In [1]: import numpy as np

In [2]: np.set_printoptions(suppress=True, linewidth=140)

In [3]: data = np.array([[-2.0, 1.0, 0.0, 0.0, 0.0, 0.0],
   ...:     [0.0, -2.0, 1.0, 0.0, 0.0, 0.0],
   ...:     [0.0, 0.0, -2.0, 1.0, 0.0, 0.0],
   ...:     [0.0, 0.0, 0.0, -2.0, 1.0, 0.0],
   ...:     [0.0, 0.0, 0.0, 0.0, -2.0, 1.0],
   ...:     [0.0, 0.0, 0.0, 0.0, 0.0, -2.0]])

In [4]: # triangular, det is the product of the diagonal

In [5]: rng = np.random.default_rng(80)

In [6]: labels = rng.permutation(6)

In [7]: print(labels)
[1 4 0 2 3 5]

In [8]: M2 = data[labels][:, labels]

In [9]: print(round(float(np.linalg.det(M2)), 2), np.round(np.linalg.det(data[labels]), 2))
64.0 64.0

In [10]: print(M2)
[[-2.  0.  0.  1.  0.  0.]
 [ 0. -2.  0.  0.  0.  1.]
 [ 1.  0. -2.  0.  0.  0.]
 [ 0.  0.  0. -2.  1.  0.]
 [ 0.  1.  0.  0. -2.  0.]
 [ 0.  0.  0.  0.  0. -2.]]

In [11]: print(np.round(np.sort(np.abs(np.linalg.eigvals(M2))), 2))
[2. 2. 2. 2. 2. 2.]

In [12]: M2 = np.array([[1, 0], [0, 2], [0, 2]])

In [13]: E = np.kron(np.eye(3, dtype=int), M2)

In [14]: print(E)
[[1 0 0 0 0 0]
 [0 2 0 0 0 0]
 [0 2 0 0 0 0]
 [0 0 1 0 0 0]
 [0 0 0 2 0 0]
 [0 0 0 2 0 0]
 [0 0 0 0 1 0]
 [0 0 0 0 0 2]
 [0 0 0 0 0 2]]

In [15]: M2 = np.c_[E[:, :4] @ np.array([[-2, -1, -2, -3], [5, 0, 2, 1], [1, -2, -2, 3], [2, 5, 5, 1]]), np.array([-5, 4, 4, 0, 5, 5, -9, -6, -2])]

In [16]: print(M2)
[[-2 -1 -2 -3 -5]
 [10  0  4  2  4]
 [10  0  4  2  4]
 [ 1 -2 -2  3  0]
 [ 4 10 10  2  5]
 [ 4 10 10  2  5]
 [ 0  0  0  0 -9]
 [ 0  0  0  0 -6]
 [ 0  0  0  0 -2]]

In [17]: print(np.linalg.matrix_rank(np.c_[E, M2]))
7

In [18]: hat = E @ np.linalg.solve(E.T @ E, E.T)

In [19]: print(hat @ E[:, 1])
[0. 2. 2. 0. 0. 0. 0. 0. 0.]

In [20]: print(hat)
[[1.  0.  0.  0.  0.  0.  0.  0.  0. ]
 [0.  0.5 0.5 0.  0.  0.  0.  0.  0. ]
 [0.  0.5 0.5 0.  0.  0.  0.  0.  0. ]
 [0.  0.  0.  1.  0.  0.  0.  0.  0. ]
 [0.  0.  0.  0.  0.5 0.5 0.  0.  0. ]
 [0.  0.  0.  0.  0.5 0.5 0.  0.  0. ]
 [0.  0.  0.  0.  0.  0.  1.  0.  0. ]
 [0.  0.  0.  0.  0.  0.  0.  0.5 0.5]
 [0.  0.  0.  0.  0.  0.  0.  0.5 0.5]]

In [21]: print(np.round(np.linalg.eigvalsh(hat), 2))
[0. 0. 0. 1. 1. 1. 1. 1. 1.]

In [22]: print(np.allclose(hat @ hat, hat))
True

In [23]: print(np.linalg.matrix_rank(np.eye(9) - hat))
3

In [24]: print(np.round(np.linalg.norm(E, axis=0), 2))
[1.   2.83 1.   2.83 1.   2.83]

In [25]: print(np.round(np.linalg.pinv(E), 2))
[[1.   0.   0.   0.   0.   0.   0.   0.   0.  ]
 [0.   0.25 0.25 0.   0.   0.   0.   0.   0.  ]
 [0.   0.   0.   1.   0.   0.   0.   0.   0.  ]
 [0.   0.   0.   0.   0.25 0.25 0.   0.   0.  ]
 [0.   0.   0.   0.   0.   0.   1.   0.   0.  ]
 [0.   0.   0.   0.   0.   0.   0.   0.25 0.25]]

In [26]: print(E.T @ E)
[[1 0 0 0 0 0]
 [0 8 0 0 0 0]
 [0 0 1 0 0 0]
 [0 0 0 8 0 0]
 [0 0 0 0 1 0]
 [0 0 0 0 0 8]]

In [27]: print(E @ E.T)
[[1 0 0 0 0 0 0 0 0]
 [0 4 4 0 0 0 0 0 0]
 [0 4 4 0 0 0 0 0 0]
 [0 0 0 1 0 0 0 0 0]
 [0 0 0 0 4 4 0 0 0]
 [0 0 0 0 4 4 0 0 0]
 [0 0 0 0 0 0 1 0 0]
 [0 0 0 0 0 0 0 4 4]
 [0 0 0 0 0 0 0 4 4]]

In [28]: print(E[:, 5] @ E[:, 1])
0
